>>> import numpy as np
>>> np.set_printoptions(precision=3, suppress=True, linewidth=120)
>>> feats = np.load("mat.npy")
>>> feats
array([[ -1,  -1,  -1,  -1,  -1,  -1,  -1,  -1,  -1,  -1],
       [ -1,  -2,  -2,  -2,  -2,  -2,  -2,  -2,  -2,  -2],
       [ -1,  -2,  -3,  -3,  -3,  -3,  -3,  -3,  -3,  -3],
       [ -1,  -2,  -3,  -4,  -4,  -4,  -4,  -4,  -4,  -4],
       [ -1,  -2,  -3,  -4,  -5,  -5,  -5,  -5,  -5,  -5],
       [ -1,  -2,  -3,  -4,  -5,  -6,  -6,  -6,  -6,  -6],
       [ -1,  -2,  -3,  -4,  -5,  -6,  -7,  -7,  -7,  -7],
       [ -1,  -2,  -3,  -4,  -5,  -6,  -7,  -8,  -8,  -8],
       [ -1,  -2,  -3,  -4,  -5,  -6,  -7,  -8,  -9,  -9],
       [ -1,  -2,  -3,  -4,  -5,  -6,  -7,  -8,  -9, -10]])
>>> # symmetric, so the eigenvalues are real
>>> vec = np.array([-5, -2, 0, 0, -2, 4, 3, -4, 1, 2])
>>> feats @ np.eye(10)[5]
array([-1., -2., -3., -4., -5., -6., -6., -6., -6., -6.])
>>> feats @ (2 * vec)
array([  6,   2,  -6, -14, -22, -34, -38, -36, -42, -46])
>>> (feats * vec).sum(axis=1)
array([  3,   1,  -3,  -7, -11, -17, -19, -18, -21, -23])
>>> np.linalg.norm(feats @ vec) <= np.linalg.norm(feats, 2) * np.linalg.norm(vec) + 1e-9
np.True_
>>> feats @ np.ones(10)
array([-10., -19., -27., -34., -40., -45., -49., -52., -54., -55.])
>>> np.sign((feats @ vec).round(6))
array([ 1,  1, -1, -1, -1, -1, -1, -1, -1, -1])
>>> W0 = np.loadtxt("case6.csv", delimiter=",")
>>> W0
array([[1., 1., 6., 9., 4., 1., 7.],
       [6., 8., 6., 1., 8., 5., 7.],
       [0., 5., 6., 6., 0., 3., 2.],
       [3., 7., 6., 3., 6., 7., 9.],
       [8., 4., 2., 6., 0., 7., 7.],
       [6., 5., 1., 0., 8., 7., 1.],
       [2., 1., 3., 0., 2., 7., 9.]])
>>> vec = np.array([-1, -5, -8, -2, -5, 1, -9])
>>> np.einsum("ij,j->i", W0, vec)
array([-154., -194., -100., -196., -112.,  -81., -115.])
>>> W0 @ np.ones(7)
array([29., 41., 22., 41., 34., 28., 24.])
>>> np.linalg.norm(W0 @ vec) <= np.linalg.norm(W0, 2) * np.linalg.norm(vec) + 1e-9
np.True_
>>> W0 @ vec
array([-154., -194., -100., -196., -112.,  -81., -115.])
>>> T = np.stack([W0, -1 * W0, W0[::-1]])
>>> np.einsum("bij,cij->bc", T, T)
array([[ 1381., -1381.,  1049.],
       [-1381.,  1381., -1049.],
       [ 1049., -1049.,  1381.]])
>>> np.linalg.norm(T, axis=(1, 2))
array([37.162, 37.162, 37.162])
>>> T.shape
(3, 7, 7)
>>> T.sum(axis=0)
array([[2., 1., 3., 0., 2., 7., 9.],
       [6., 5., 1., 0., 8., 7., 1.],
       [8., 4., 2., 6., 0., 7., 7.],
       [3., 7., 6., 3., 6., 7., 9.],
       [0., 5., 6., 6., 0., 3., 2.],
       [6., 8., 6., 1., 8., 5., 7.],
       [1., 1., 6., 9., 4., 1., 7.]])
>>> (T @ W0.T).shape
(3, 7, 7)
>>> E = np.load("block12.npy")
>>> E
array([[ 5,  5,  5,  5,  5,  5,  5,  5,  5,  5],
       [ 5, 10, 10, 10, 10, 10, 10, 10, 10, 10],
       [ 5, 10, 15, 15, 15, 15, 15, 15, 15, 15],
       [ 5, 10, 15, 20, 20, 20, 20, 20, 20, 20],
       [ 5, 10, 15, 20, 25, 25, 25, 25, 25, 25],
       [ 5, 10, 15, 20, 25, 30, 30, 30, 30, 30],
       [ 5, 10, 15, 20, 25, 30, 35, 35, 35, 35],
       [ 5, 10, 15, 20, 25, 30, 35, 40, 40, 40],
       [ 5, 10, 15, 20, 25, 30, 35, 40, 45, 45],
       [ 5, 10, 15, 20, 25, 30, 35, 40, 45, 50]])
>>> out = np.linalg.inv(E)
>>> round(np.linalg.slogdet(E)[0], 3)
np.float64(1.0)
>>> np.allclose(out, E.T)
False
>>> np.linalg.inv(out)
array([[ 5.,  5.,  5.,  5.,  5.,  5.,  5.,  5.,  5.,  5.],
       [ 5., 10., 10., 10., 10., 10., 10., 10., 10., 10.],
       [ 5., 10., 15., 15., 15., 15., 15., 15., 15., 15.],
       [ 5., 10., 15., 20., 20., 20., 20., 20., 20., 20.],
       [ 5., 10., 15., 20., 25., 25., 25., 25., 25., 25.],
       [ 5., 10., 15., 20., 25., 30., 30., 30., 30., 30.],
       [ 5., 10., 15., 20., 25., 30., 35., 35., 35., 35.],
       [ 5., 10., 15., 20., 25., 30., 35., 40., 40., 40.],
       [ 5., 10., 15., 20., 25., 30., 35., 40., 45., 45.],
       [ 5., 10., 15., 20., 25., 30., 35., 40., 45., 50.]])
